% python3 -q
>>> import numpy as np
>>> np.set_printoptions(suppress=True, linewidth=100)
>>> rd = lambda a: np.round(a, 3) + 0
>>> Y = np.array([[2, -3], [3, -1]])
>>> A = np.kron(np.eye(2, dtype=int), Y)
>>> A
array([[ 2, -3,  0,  0],
       [ 3, -1,  0,  0],
       [ 0,  0,  2, -3],
       [ 0,  0,  3, -1]])
>>> hat = np.triu(np.array([[5, 9, -2, -4], [-2, 4, 8, 1], [4, -1, -4, 8], [1, 3, -2, 3]]), 1) + np.eye(4)
>>> Y = hat @ A @ np.linalg.inv(hat)
>>> np.trace(Y), np.trace(A)
(np.float64(2.0), np.int64(2))
>>> np.linalg.matrix_rank(Y)
np.int64(4)
>>> rng = np.random.default_rng(59408)
>>> arr = (rng.random((3, 3)) < 0.3) + np.eye(3)
>>> arr /= arr.sum(axis=1, keepdims=True)
>>> arr
array([[0.5, 0.5, 0. ],
       [0. , 0.5, 0.5],
       [0. , 0. , 1. ]])
>>> Y = arr + rng.integers(-2, 3, (3, 2)) @ rng.integers(-2, 3, (2, 3))
>>> Y
array([[-1.5,  2.5,  4. ],
       [ 4. , -5.5, -5.5],
       [ 0. , -2. ,  3. ]])
>>> np.linalg.matrix_rank(Y - arr, tol=1e-8)
np.int64(2)
>>> np.abs(Y - arr).sum(axis=1)
array([ 8., 16.,  4.])
>>> rd(np.linalg.svd(Y - arr, compute_uv=False))
array([10.509,  3.092,  0.   ])
>>> print(Y - arr)
[[-2.  2.  4.]
 [ 4. -6. -6.]
 [ 0. -2.  2.]]
>>> x0 = np.array([0, -7, 4])
>>> rhs = Y @ x0
>>> print(rhs)
[-1.5 16.5 26. ]
>>> rd(np.linalg.solve(Y, rhs + Y[:, 1]))
array([ 0., -6.,  4.])
>>> print(rd(np.linalg.solve(Y, 5 * rhs)))
[  0. -35.  20.]
>>> rd(np.linalg.solve(Y, rhs))
array([ 0., -7.,  4.])
>>> x0 = np.array([-9, 9, -2])
>>> rhs = arr @ x0
>>> rhs
array([ 0. ,  3.5, -2. ])
>>> rd(np.linalg.solve(arr, rhs + arr[:, 1]))
array([-9., 10., -2.])
>>> arr @ np.ones(3)
array([1., 1., 1.])
>>> rd(np.linalg.matrix_power(arr, 2))
array([[0.25, 0.5 , 0.25],
       [0.  , 0.25, 0.75],
       [0.  , 0.  , 1.  ]])
>>> p = np.eye(3)[1]
>>> for _ in range(7):
...     p = p @ arr
...     print(p.round(3))
... 
[0.  0.5 0.5]
[0.   0.25 0.75]
[0.    0.125 0.875]
[0.    0.062 0.938]
[0.    0.031 0.969]
[0.    0.016 0.984]
[0.    0.008 0.992]
>>> vals, V = np.linalg.eig(arr)
>>> rd(np.sort(np.linalg.eigvals(np.linalg.inv(arr))))
array([1., 2., 2.])
>>> vals
array([0.5, 0.5, 1. ])
>>> K = np.loadtxt("case5.csv", delimiter=",")
>>> print(K)
[[ 1.  0.  0.  0.]
 [-2.  1.  0.  0.]
 [ 2.  0.  1.  0.]
 [-2. -1. -2.  1.]]
>>> x0 = np.array([2, 2, -2, 0])
>>> K @ np.eye(4)[1]
array([ 0.,  1.,  0., -1.])
>>> print(np.sign((K @ x0).round(6)))
[ 1. -1.  1. -1.]
>>> C2 = K.T @ K
>>> rd(np.linalg.eigvalsh(C2)[::-1])
array([16.766,  3.984,  0.15 ,  0.1  ])
>>> np.allclose(C2, C2.T)
True
>>> C2
array([[13.,  0.,  6., -2.],
       [ 0.,  2.,  2., -1.],
       [ 6.,  2.,  5., -2.],
       [-2., -1., -2.,  1.]])
>>> rd(np.linalg.svd(K, compute_uv=False) ** 2)
array([16.766,  3.984,  0.15 ,  0.1  ])
>>> np.linalg.matrix_rank(C2)
np.int64(4)
>>> print((K @ K.T).shape)
(4, 4)
>>> x0 = np.array([0, -1, 0, -2])
>>> rhs = K @ x0
>>> rhs
array([ 0., -1.,  0., -1.])
>>> rd(np.linalg.solve(K, rhs))
array([ 0., -1.,  0., -2.])
>>> mat = np.array([[1.0, 0.7, 0.49], [0.7, 1.0, 0.7], [0.49, 0.7, 1.0]])
>>> Y = np.linalg.invert(mat)
Traceback (most recent call last):
  File "<python-input-54>", line 1, in <module>
    Y = np.linalg.invert(mat)
        ^^^^^^^^^^^^^^^^
AttributeError: module 'numpy.linalg' has no attribute 'invert'
>>> Y = np.linalg.inv(mat)
>>> np.allclose(Y, mat.T)
False
>>> rd(np.linalg.det(mat) * Y)
array([[ 0.51 , -0.357,  0.   ],
       [-0.357,  0.76 , -0.357],
       [ 0.   , -0.357,  0.51 ]])
>>> blk = np.stack([mat, -1 * mat, mat[::-1]])
>>> blk.shape
(3, 3, 3)
>>> blk.sum(axis=0)
array([[0.49, 0.7 , 1.  ],
       [0.7 , 1.  , 0.7 ],
       [1.  , 0.7 , 0.49]])
>>> np.linalg.matrix_rank(blk.reshape(3, -1))
np.int64(2)
>>> rd(np.linalg.norm(blk, axis=(1, 2)))
array([2.332, 2.332, 2.332])
>>> ang = np.radians(45)
>>> r_ = np.eye(3)
>>> r_[2, 2] = r_[0, 0] = np.cos(ang)
>>> r_[2, 0], r_[0, 2] = -np.sin(ang), np.sin(ang)
>>> rd(r_)
array([[ 0.707,  0.   ,  0.707],
       [ 0.   ,  1.   ,  0.   ],
       [-0.707,  0.   ,  0.707]])
>>> Y = mat @ r_.T
>>> rd(np.linalg.det(r_)), rd(np.trace(r_))
(np.float64(1.0), np.float64(2.414))
>>> print(np.allclose(mat @ mat.T, Y @ Y.T))
True
>>> X = np.load("data.npy")
>>> print(X)
[[ 8.326  2.491 -0.272 -2.995]
 [ 2.822 -4.854 -7.794  2.036]]
>>> ang = np.radians(135)
>>> r_ = np.eye(4)
>>> r_[0, 0] = r_[2, 2] = np.cos(ang)
>>> r_[0, 2], r_[2, 0] = -np.sin(ang), np.sin(ang)
>>> rd(r_)
array([[-0.707,  0.   , -0.707,  0.   ],
       [ 0.   ,  1.   ,  0.   ,  0.   ],
       [ 0.707,  0.   , -0.707,  0.   ],
       [ 0.   ,  0.   ,  0.   ,  1.   ]])
>>> Y = X @ r_.T
>>> rd(np.linalg.det(r_)), rd(np.trace(r_))
(np.float64(1.0), np.float64(0.586))
>>> np.allclose(np.linalg.norm(X, axis=1), np.linalg.norm(Y, axis=1))
True
>>> print(rd(np.abs(Y - X).max(axis=0)))
[14.021  0.    15.301  0.   ]
>>> rd(np.linalg.svd(X, compute_uv=False)), rd(np.linalg.svd(Y, compute_uv=False))
(array([10.,  9.]), array([10.,  9.]))
>>> Y = X / np.sqrt((X ** 2).mean(axis=1, keepdims=True))
>>> print(np.linalg.matrix_rank(X - X.mean(axis=1, keepdims=True)))
2
>>> Y = np.array([[-3, 2], [0, -1], [2, -2], [-2, 2]])
>>> rd(np.einsum("ij->j", X))
array([11.148, -2.363, -8.066, -0.959])
>>> print(rd(Y.T @ X.T))
[[-19.532 -28.126]
 [  8.715  30.158]]
>>> rd(X @ Y)
array([[-19.532,   8.715],
       [-28.126,  30.158]])
>>> print(np.linalg.matrix_rank(np.vstack([X, Y.T])))
4
>>> np.vstack([X, Y.T]).shape
(4, 4)
>>> M = np.array([[1.0, 1.0, 3.0], [1.0, 2.0, 1.0], [0.0, 0.0, 1.0]])
>>> print(M)
[[1. 1. 3.]
 [1. 2. 1.]
 [0. 0. 1.]]
>>> vals, V = np.linalg.eig(M)
>>> rd(M @ V[:, 0] - vals[0] * V[:, 0])
array([0., 0., 0.])
>>> rd(np.sort(np.linalg.eigvals(np.linalg.inv(M))))
array([0.382, 1.   , 2.618])
>>> rd(np.sort(np.linalg.eigvals(M.T)))
array([0.382, 1.   , 2.618])
>>> rd(np.prod(vals))
np.float64(1.0)
>>> u = np.array([4, -2, -5])
>>> Y = M + np.outer(u, np.eye(3)[0])
>>> np.linalg.matrix_rank(np.linalg.inv(Y) - np.linalg.inv(M), tol=1e-8)
np.int64(1)
>>> rd(np.linalg.det(Y) / np.linalg.det(M)), rd(1 + np.linalg.solve(M, u)[0])
(np.float64(36.0), np.float64(36.0))
>>> hat = np.triu(np.array([[2, -3, -1], [2, 2, 2], [-3, 2, 1]]), 1) + np.eye(3)
>>> Y = hat @ M @ np.linalg.inv(hat)
>>> hat @ M - M @ hat
array([[-3., -3., -5.],
       [ 0.,  3., -1.],
       [ 0.,  0.,  0.]])
>>> Y
array([[ -2., -11.,  19.],
       [  1.,   5.,  -6.],
       [  0.,   0.,   1.]])
>>> rd(np.poly(Y))
array([ 1., -4.,  4., -1.])
>>> np.trace(Y), np.trace(M)
(np.float64(4.0), np.float64(4.0))
>>> def softmax(z):
...     e = np.exp(z - z.max(axis=-1, keepdims=True))
...     return e / e.sum(axis=-1, keepdims=True)
... 
>>> softmax(M).sum(axis=1)
array([1., 1., 1.])
>>> rd(softmax(M[2] + 2))
array([0.212, 0.212, 0.576])
>>> rd(softmax(10 * M[2]))
array([0., 0., 1.])
>>> S = M @ M.T / np.sqrt(3)
>>> softmax(S).round(6).argmax(axis=1)
array([0, 0, 0])
>>> Y = M / np.linalg.norm(M, axis=1, keepdims=True)
>>> C2 = Y @ Y.T
>>> (np.abs(C2) > 0.9).astype(int)
array([[1, 0, 1],
       [0, 1, 0],
       [1, 0, 1]])
>>> print(rd(C2))
[[1.    0.739 0.905]
 [0.739 1.    0.408]
 [0.905 0.408 1.   ]]
>>> np.argwhere(np.triu(np.abs(C2) > 0.95, 1))
array([], shape=(0, 2), dtype=int64)
>>> (C2 - 2 * np.eye(3)).round(6).argmax(axis=1)
array([2, 0, 0])
